$ python -q
>>> import numpy as np
>>> from numpy import linalg as LA
>>> np.set_printoptions(precision=2, suppress=True, linewidth=200, floatmode="fixed")
>>> X = np.loadtxt("case15.csv", delimiter=",")
>>> X
array([[  9.00,   1.00,   2.00],
       [ 16.00,  10.00,  11.00],
       [ 16.00,  19.00,  15.00],
       [ 25.00,  26.00,  24.00],
       [ 28.00,  32.00,  28.00],
       [ 28.00,  34.00,  28.00],
       [ 35.00,  40.00,  28.00],
       [ 37.00,  48.00,  37.00],
       [ 38.00,  48.00,  40.00],
       [ 39.00,  53.00,  45.00],
       [ 44.00,  59.00,  47.00],
       [ 44.00,  68.00,  55.00],
       [ 53.00,  77.00,  57.00],
       [ 61.00,  78.00,  61.00],
       [ 70.00,  85.00,  63.00],
       [ 73.00,  91.00,  65.00],
       [ 82.00,  91.00,  72.00],
       [ 83.00,  99.00,  74.00],
       [ 84.00, 108.00,  83.00],
       [ 87.00, 112.00,  87.00],
       [ 90.00, 117.00,  96.00],
       [ 96.00, 124.00, 105.00],
       [ 98.00, 131.00, 107.00],
       [102.00, 140.00, 111.00],
       [106.00, 146.00, 117.00],
       [112.00, 147.00, 125.00],
       [113.00, 154.00, 131.00],
       [113.00, 163.00, 139.00],
       [122.00, 168.00, 146.00],
       [129.00, 172.00, 149.00]])
>>> x0 = np.array([-5, 5, 4])
>>> y = X @ x0
>>> coef, lr = np.zeros(3), 1 / LA.norm(X, 2) ** 2
>>> for i in range(12):
...     coef -= lr * X.T @ (X @ coef - y)
...     if i % 2 == 0: print(i, round(LA.norm(X @ coef - y), 2))
... 
0 208.25
2 207.72
4 207.19
6 206.67
8 206.14
10 205.62
>>> coef
array([1.43, 2.03, 1.71])
>>> C = X[[1, 23]].astype(float)
>>> for _ in range(3):
...     labels = LA.norm(X[:, None] - C, axis=-1).argmin(axis=1)
...     C = np.array([X[labels == j].mean(axis=0) for j in range(2)])
... 
>>> labels
array([0, 0, 0, 0, 0, 0, 0, 0, 0, 0, 0, 0, 0, 0, 0, 1, 1, 1, 1, 1, 1, 1, 1, 1, 1, 1, 1, 1, 1, 1])
>>> np.abs(C[1] - C[0]).argmax()
np.int64(1)
>>> C[1] - C[0]
array([63.13, 85.67, 71.07])
>>> print(np.bincount(labels))
[15 15]
>>> C
array([[ 36.20,  45.20,  36.07],
       [ 99.33, 130.87, 107.13]])
>>> arr = np.load("x.npy")
>>> arr
array([[ -2,   0,  -4,  -5,   0, -10],
       [  4,  -4,   0,  10, -10,   0],
       [  4,  -4,   2,  10, -10,   5],
       [ -3,   0,  -6,  -5,   0, -10],
       [  6,  -6,   0,  10, -10,   0],
       [  6,  -6,   3,  10, -10,   5]])
>>> O, r_ = LA.qr(arr)
>>> np.round(O @ r_, 2) + 0
array([[ -2.00,   0.00,  -4.00,  -5.00,   0.00, -10.00],
       [  4.00,  -4.00,   0.00,  10.00, -10.00,   0.00],
       [  4.00,  -4.00,   2.00,  10.00, -10.00,   5.00],
       [ -3.00,   0.00,  -6.00,  -5.00,   0.00, -10.00],
       [  6.00,  -6.00,   0.00,  10.00, -10.00,   0.00],
       [  6.00,  -6.00,   3.00,  10.00, -10.00,   5.00]])
>>> print(np.abs(np.diag(r_)))
[10.82  3.40  2.55  4.16  1.31  0.98]
>>> print(round(float(abs(r_[0, 0])), 2), np.round(LA.norm(arr[:, 0]), 2))
10.82 10.82
>>> rng = np.random.default_rng(390693)
>>> labels = rng.permutation(6)
>>> labels
array([0, 4, 2, 1, 5, 3])
>>> out = arr[labels][:, labels]
>>> out
array([[ -2,   0,  -4,   0, -10,  -5],
       [  6, -10,   0,  -6,   0,  10],
       [  4, -10,   2,  -4,   5,  10],
       [  4, -10,   0,  -4,   0,  10],
       [  6, -10,   3,  -6,   5,  10],
       [ -3,   0,  -6,   0, -10,  -5]])
>>> np.trace(out)
np.int64(-14)
>>> np.allclose(out, arr)
False
>>> np.sort(np.abs(LA.eigvals(out)))
array([ 0.31,  1.34,  1.34,  3.66, 15.66, 15.66])
>>> u = np.array([4, 5, 3, 2, 3, 4])
>>> out = arr + np.outer(u, np.eye(6)[4])
>>> LA.matrix_rank(LA.inv(out) - LA.inv(arr), tol=1e-8)
np.int64(1)
>>> print(np.round(LA.det(out) / LA.det(arr), 2), round(float(1 + LA.solve(arr, u)[4]), 2))
1.7 1.7
>>> mat = -3 * np.eye(10) + np.ones((10, 10))
>>> mat
array([[-2.00,  1.00,  1.00,  1.00,  1.00,  1.00,  1.00,  1.00,  1.00,  1.00],
       [ 1.00, -2.00,  1.00,  1.00,  1.00,  1.00,  1.00,  1.00,  1.00,  1.00],
       [ 1.00,  1.00, -2.00,  1.00,  1.00,  1.00,  1.00,  1.00,  1.00,  1.00],
       [ 1.00,  1.00,  1.00, -2.00,  1.00,  1.00,  1.00,  1.00,  1.00,  1.00],
       [ 1.00,  1.00,  1.00,  1.00, -2.00,  1.00,  1.00,  1.00,  1.00,  1.00],
       [ 1.00,  1.00,  1.00,  1.00,  1.00, -2.00,  1.00,  1.00,  1.00,  1.00],
       [ 1.00,  1.00,  1.00,  1.00,  1.00,  1.00, -2.00,  1.00,  1.00,  1.00],
       [ 1.00,  1.00,  1.00,  1.00,  1.00,  1.00,  1.00, -2.00,  1.00,  1.00],
       [ 1.00,  1.00,  1.00,  1.00,  1.00,  1.00,  1.00,  1.00, -2.00,  1.00],
       [ 1.00,  1.00,  1.00,  1.00,  1.00,  1.00,  1.00,  1.00,  1.00, -2.00]])
>>> # equal to its transpose
>>> labels = X[:, 0] > np.median(X[:, 0])
>>> u = X[labels].mean(axis=0) - X[~labels].mean(axis=0)
>>> print(u)
[63.13 85.67 71.07]
>>> np.argsort(-np.abs(u).round(6), kind="stable")
array([1, 2, 0])
>>> labels.astype(int)
array([0, 0, 0, 0, 0, 0, 0, 0, 0, 0, 0, 0, 0, 0, 0, 1, 1, 1, 1, 1, 1, 1, 1, 1, 1, 1, 1, 1, 1, 1])
>>> vals, V = LA.eigh(mat)
>>> x0 = np.array([3, 0, 1, 2, 1, 5, 5, 4, 1, 3])
>>> np.abs(mat).sum(axis=1).max(), round(np.abs(vals).max(), 2)
(np.float64(11.0), np.float64(7.0))
>>> LA.eigvalsh(mat[1:, 1:])
array([-3.00, -3.00, -3.00, -3.00, -3.00, -3.00, -3.00, -3.00,  6.00])
>>> (np.sign(V[:, -1].round(6)) == np.sign(V[0, -1].round(6))).astype(int)
array([1, 1, 1, 1, 1, 1, 1, 1, 1, 1])
>>> V * np.abs(vals) @ V.T
array([[3.40, 0.40, 0.40, 0.40, 0.40, 0.40, 0.40, 0.40, 0.40, 0.40],
       [0.40, 3.40, 0.40, 0.40, 0.40, 0.40, 0.40, 0.40, 0.40, 0.40],
       [0.40, 0.40, 3.40, 0.40, 0.40, 0.40, 0.40, 0.40, 0.40, 0.40],
       [0.40, 0.40, 0.40, 3.40, 0.40, 0.40, 0.40, 0.40, 0.40, 0.40],
       [0.40, 0.40, 0.40, 0.40, 3.40, 0.40, 0.40, 0.40, 0.40, 0.40],
       [0.40, 0.40, 0.40, 0.40, 0.40, 3.40, 0.40, 0.40, 0.40, 0.40],
       [0.40, 0.40, 0.40, 0.40, 0.40, 0.40, 3.40, 0.40, 0.40, 0.40],
       [0.40, 0.40, 0.40, 0.40, 0.40, 0.40, 0.40, 3.40, 0.40, 0.40],
       [0.40, 0.40, 0.40, 0.40, 0.40, 0.40, 0.40, 0.40, 3.40, 0.40],
       [0.40, 0.40, 0.40, 0.40, 0.40, 0.40, 0.40, 0.40, 0.40, 3.40]])
>>> vals, V = LA.eigh(mat)
>>> (vals > 1e-8).sum(), (vals < -1e-8).sum()
(np.int64(1), np.int64(9))
>>> np.round(vals.sum(), 2), np.trace(mat)
(np.float64(-20.0), np.float64(-20.0))
>>> np.round(V.T @ mat @ V, 2) + 0
array([[-3.00,  0.00,  0.00,  0.00,  0.00,  0.00,  0.00,  0.00,  0.00,  0.00],
       [ 0.00, -3.00,  0.00,  0.00,  0.00,  0.00,  0.00,  0.00,  0.00,  0.00],
       [ 0.00,  0.00, -3.00,  0.00,  0.00,  0.00,  0.00,  0.00,  0.00,  0.00],
       [ 0.00,  0.00,  0.00, -3.00,  0.00,  0.00,  0.00,  0.00,  0.00,  0.00],
       [ 0.00,  0.00,  0.00,  0.00, -3.00,  0.00,  0.00,  0.00,  0.00,  0.00],
       [ 0.00,  0.00,  0.00,  0.00,  0.00, -3.00,  0.00,  0.00,  0.00,  0.00],
       [ 0.00,  0.00,  0.00,  0.00,  0.00,  0.00, -3.00,  0.00,  0.00,  0.00],
       [ 0.00,  0.00,  0.00,  0.00,  0.00,  0.00,  0.00, -3.00,  0.00,  0.00],
       [ 0.00,  0.00,  0.00,  0.00,  0.00,  0.00,  0.00,  0.00, -3.00,  0.00],
       [ 0.00,  0.00,  0.00,  0.00,  0.00,  0.00,  0.00,  0.00,  0.00,  7.00]])
>>> W0 = np.loadtxt("out12.csv", delimiter=",")
>>> W0
array([[0.00, 5.00, 2.00, 2.00, 4.00, 2.00, 6.00, 2.00, 1.00],
       [5.00, 4.00, 4.00, 3.00, 1.00, 4.00, 3.00, 3.00, 4.00],
       [2.00, 4.00, 4.00, 1.00, 2.00, 3.00, 1.00, 4.00, 2.00],
       [2.00, 3.00, 1.00, 6.00, 2.00, 4.00, 4.00, 4.00, 3.00],
       [4.00, 1.00, 2.00, 2.00, 2.00, 3.00, 2.00, 4.00, 0.00],
       [2.00, 4.00, 3.00, 4.00, 3.00, 6.00, 2.00, 2.00, 6.00],
       [6.00, 3.00, 1.00, 4.00, 2.00, 2.00, 0.00, 1.00, 3.00],
       [2.00, 3.00, 4.00, 4.00, 4.00, 2.00, 1.00, 0.00, 5.00],
       [1.00, 4.00, 2.00, 3.00, 0.00, 6.00, 3.00, 5.00, 0.00]])
>>> # equal to its transpose
>>> vals, V = LA.eigh(W0)
>>> x0 = np.array([-9, -6, -9, 6, -4, 0, 8, 3, 2])
>>> print(round(float(x0 @ W0 @ x0 / (x0 @ x0)), 2), np.round(vals[0], 2), round(vals[-1], 2))
1.54 -8.12 26.19
>>> LA.eigvalsh(W0[1:, 1:])
array([-7.78, -2.31, -1.25, -0.41,  2.12,  3.12,  4.76, 23.74])
>>> x0 @ W0 @ x0
np.float64(504.0)
